$ python -q
>>> import numpy as np
>>> np.set_printoptions(suppress=True, linewidth=100)
>>> M = np.load("w.npy")
>>> M
array([[ 2,  0,  1],
       [ 5,  1,  4],
       [ 8,  4,  6],
       [11,  5,  7],
       [11,  8,  7],
       [14,  8,  9],
       [16, 11, 10],
       [16, 11, 11],
       [18, 13, 14],
       [19, 15, 17],
       [19, 18, 17],
       [21, 18, 18],
       [21, 19, 21],
       [24, 22, 22],
       [27, 25, 22],
       [28, 25, 22],
       [30, 25, 23],
       [33, 27, 23],
       [36, 28, 24],
       [38, 29, 27],
       [40, 32, 27]])
>>> cen = M - M.mean(axis=1)
Traceback (most recent call last):
  File "<python-input-4>", line 1, in <module>
    cen = M - M.mean(axis=1)
          ~~^~~~~~~~~~~~~~~~
ValueError: operands could not be broadcast together with shapes (21,3) (21,) 
>>> cen = M - M.mean(axis=0)
>>> U, s, Vh = np.linalg.svd(cen, full_matrices=False)
>>> np.round(s ** 2 / (s ** 2).sum(), 2) + 0
array([0.98, 0.01, 0.  ])
>>> np.abs(Vh[0]).argmax()
np.int64(0)
>>> np.round(np.abs(Vh[-1]), 2)
array([0.26, 0.76, 0.59])
>>> np.round((s ** 2).sum() ** 2 / (s ** 4).sum(), 2)
np.float64(1.03)
>>> np.linalg.matrix_rank(cen)
np.int64(3)
>>> s.round(2)
array([73.58,  8.38,  3.91])
>>> np.round(Vh[0] * np.sign(Vh[0, np.abs(Vh[0]).argmax()]), 2)
array([0.65, 0.59, 0.48])
>>> u, g = M[16], M[1]
>>> u @ g
np.int64(267)
>>> pr = (u @ g) / (u @ u) * u
>>> np.outer(u, g)
array([[150,  30, 120],
       [125,  25, 100],
       [115,  23,  92]])
>>> np.round((g - pr) @ u, 2)
np.float64(0.0)
>>> round(np.linalg.norm(u + g) ** 2 + np.linalg.norm(u - g) ** 2, 2)
np.float64(4192.0)
>>> pr.round(2)
array([3.9 , 3.25, 2.99])
>>> U, s, Vh = np.linalg.svd(M)
>>> np.argmax(s[:-1] / (s[1:] + 1e-6)) + 1
np.int64(1)
>>> other = U[:, :1] @ np.diag(s[:1]) @ Vh[:1]
>>> round(float(np.linalg.norm(M - other) / np.linalg.norm(M)), 2)
0.07
>>> round(float(np.abs(M - other).max()), 2)
3.28
>>> np.linalg.matrix_rank(M, rtol=0.05)
np.int64(2)
>>> other = np.c_[M[:, :2] @ np.array([[0, 2], [2, 3]]), np.array([-1, 2, 0, -1, 2, 0, 0, -2, 0, 0, 1, -1, 0, -1, 2, -1, 2, 2, 0, 1, -2])]
>>> other
array([[  0,   4,  -1],
       [  2,  13,   2],
       [  8,  28,   0],
       [ 10,  37,  -1],
       [ 16,  46,   2],
       [ 16,  52,   0],
       [ 22,  65,   0],
       [ 22,  65,  -2],
       [ 26,  75,   0],
       [ 30,  83,   0],
       [ 36,  92,   1],
       [ 36,  96,  -1],
       [ 38,  99,   0],
       [ 44, 114,  -1],
       [ 50, 129,   2],
       [ 50, 131,  -1],
       [ 50, 135,   2],
       [ 54, 147,   2],
       [ 56, 156,   0],
       [ 58, 163,   1],
       [ 64, 176,  -2]])
>>> np.round(np.linalg.norm(other - M @ np.linalg.lstsq(M, other)[0], axis=0), 2) + 0
array([0.  , 0.  , 5.85])
>>> np.round(np.linalg.norm(np.linalg.qr(M)[0].T @ other, axis=0) ** 2 / ((other ** 2).sum(axis=0) + 1e-12), 2)
array([1.  , 1.  , 0.02])
>>> x0 = np.array([3, 3, 0])
>>> rhs = M @ x0
>>> rhs
array([  6,  18,  36,  48,  57,  66,  81,  81,  93, 102, 111, 117, 120, 138, 156, 159, 165, 180,
       192, 201, 216])
>>> np.round(np.linalg.lstsq(M, rhs)[0], 2) + 0
array([3., 3., 0.])
>>> np.round(np.linalg.pinv(M) @ M, 2) + 0
array([[1., 0., 0.],
       [0., 1., 0.],
       [0., 0., 1.]])
>>> rng = np.random.default_rng(50781)
>>> rhs = rhs + 0.02 * rng.normal(size=21)
>>> rhs.round(2)
array([  6.01,  18.  ,  35.98,  47.99,  56.97,  66.01,  80.99,  80.99,  93.  , 101.98, 110.99,
       117.02, 120.01, 137.96, 156.03, 159.01, 164.97, 179.98, 192.  , 200.98, 215.99])
>>> c, *_ = np.linalg.lstsq(M, rhs)
>>> np.round(M.T @ (rhs - M @ c), 2) + 0
array([0., 0., 0.])
>>> c.round()
array([ 3.,  3., -0.])
>>> m1 = np.load("case7.npy")
>>> m1
array([[-1,  1],
       [ 1, -1]])
>>> U, s, Vh = np.linalg.svd(m1)
>>> V = Vh[:(s > 1e-8).sum()]
>>> x0 = m1[0] + -2 * m1[1] + rng.integers(2) * np.eye(2)[1]
>>> x0
array([-3.,  3.])
>>> np.round(V.T @ V, 2)
array([[ 0.5, -0.5],
       [-0.5,  0.5]])
>>> np.round(m1 @ np.linalg.pinv(m1) @ m1, 2)
array([[-1.,  1.],
       [ 1., -1.]])
>>> U, s, Vh = np.linalg.svd(m1)
>>> s.round(2) + 0
array([2., 0.])
>>> np.argmax(s[:-1] / (s[1:] + 1e-6)) + 1
np.int64(1)
>>> other = U[:, :1] @ np.diag(s[:1]) @ Vh[:1]
>>> round(float(np.linalg.norm(m1 - other) / np.linalg.norm(m1)), 2)
0.0
>>> other.round(2)
array([[-1.,  1.],
       [ 1., -1.]])
>>> round(float(np.abs(m1 - other).max()), 2)
0.0
>>> np.linalg.matrix_rank(m1, rtol=0.05)
np.int64(1)
>>> w, V = np.linalg.eigh(other)
>>> x0 = np.array([8, 4])
>>> np.round(V * np.abs(w) @ V.T, 2)
array([[ 1., -1.],
       [-1.,  1.]])
>>> hat = np.triu(np.array([[-2, 1], [2, -3]]), 1) + np.eye(2)
>>> other = hat @ m1 @ np.linalg.inv(hat)
>>> other
array([[ 0.,  0.],
       [ 1., -2.]])
>>> np.trace(other), np.trace(m1)
(np.float64(-2.0), np.int64(-2))
>>> np.linalg.matrix_rank(other)
np.int64(1)
>>> hat @ m1 - m1 @ hat
array([[ 1.,  0.],
       [ 0., -1.]])
>>> K = np.load("mat.npy")
>>> K
array([[5., 1., 1., 1.],
       [1., 5., 1., 1.],
       [1., 1., 5., 1.],
       [1., 1., 1., 5.]])
>>> other = K / np.sqrt((K ** 2).mean(axis=1, keepdims=True))
>>> np.round(np.linalg.norm(other, axis=1), 2)
array([2., 2., 2., 2.])
>>> other[1].round(2)
array([0.38, 1.89, 0.38, 0.38])
>>> np.linalg.matrix_rank(K - K.mean(axis=1, keepdims=True))
np.int64(3)
>>> np.linalg.matrix_rank(other) == np.linalg.matrix_rank(K)
np.True_
>>> q, V = np.linalg.qr(K[:, :3])[0], np.linalg.qr(K[:, 3:])[0]
>>> s = np.linalg.svd(q.T @ V, compute_uv=False)
>>> s.round(2)
array([0.54])
>>> np.round(np.linalg.norm(q @ q.T - V @ V.T, 2), 2)
np.float64(1.0)
>>> np.round(np.degrees(np.arccos(s.clip(0, 1))), 2)
array([57.])
>>> (s > 0.9).sum()
np.int64(0)
>>> Lm = np.linalg.cholesky(K)
>>> np.round(np.diag(Lm) ** 2, 2)
array([5.  , 4.8 , 4.67, 4.57])
>>> round(np.prod(np.diag(Lm)) ** 2, 2), np.round(np.linalg.det(K), 2)
(np.float64(512.0), np.float64(512.0))
>>> np.linalg.eigvalsh(K).min() > 0
np.True_
>>> X = np.load("test0.npy")
>>> X.round(2)
array([[-5.05,  7.99, -3.28],
       [-0.19, -3.4 , -9.4 ],
       [ 1.25, -5.57, -8.21],
       [ 3.09, -1.99,  9.3 ],
       [ 4.99, -8.48,  1.78],
       [-1.86,  6.39,  7.46],
       [-4.38,  5.14, -7.37],
       [-5.04,  8.16, -2.82],
       [ 1.28, -5.61, -8.18],
       [ 4.47, -8.82, -1.5 ],
       [-2.7 ,  7.41,  6.15],
       [ 1.55, -5.98, -7.86],
       [ 2.38, -0.52,  9.7 ],
       [ 4.44, -8.82, -1.6 ],
       [ 5.01, -8.39,  2.11],
       [ 5.04, -7.96,  3.34]])
>>> try:
...     np.linalg.inv(X)
... except np.linalg.LinAlgError as e:
...     print(repr(e))
... 
LinAlgError('Last 2 dimensions of the array must be square')
>>> np.unique(X.round(6), axis=0).shape
(16, 3)
>>> [round(float(x), 2) for x in np.linalg.svd(X, compute_uv=False)[:3]]
[30.67, 25.68, 0.0]
>>> feats = np.array([[0, 0, 1, 0, 0, 0],
...     [0, 0, 0, 0, 1, 0],
...     [0, 0, 0, 0, 0, 1],
...     [0, 0, 0, 1, 0, 0],
...     [0, 1, 0, 0, 0, 0],
...     [1, 0, 0, 0, 0, 0]])
>>> x0 = np.array([-3, -1, 0, 2, -1, -2])
>>> np.round(np.linalg.det(feats), 2)
np.float64(-1.0)
>>> 6 - np.linalg.matrix_rank(feats - np.eye(6), tol=1e-8)
np.int64(3)
>>> [p for p in range(1, 25) if np.allclose(np.linalg.matrix_power(feats, p), np.eye(6))]
[6, 12, 18, 24]
>>> np.round(np.abs(np.linalg.eigvals(feats)), 2)
array([1., 1., 1., 1., 1., 1.])
>>> np.round(np.sort(np.abs(np.degrees(np.angle(np.linalg.eigvals(feats))))), 2)
array([  0.,   0.,   0., 120., 120., 180.])
>>> feats.T @ (feats @ x0)
array([-3, -1,  0,  2, -1, -2])
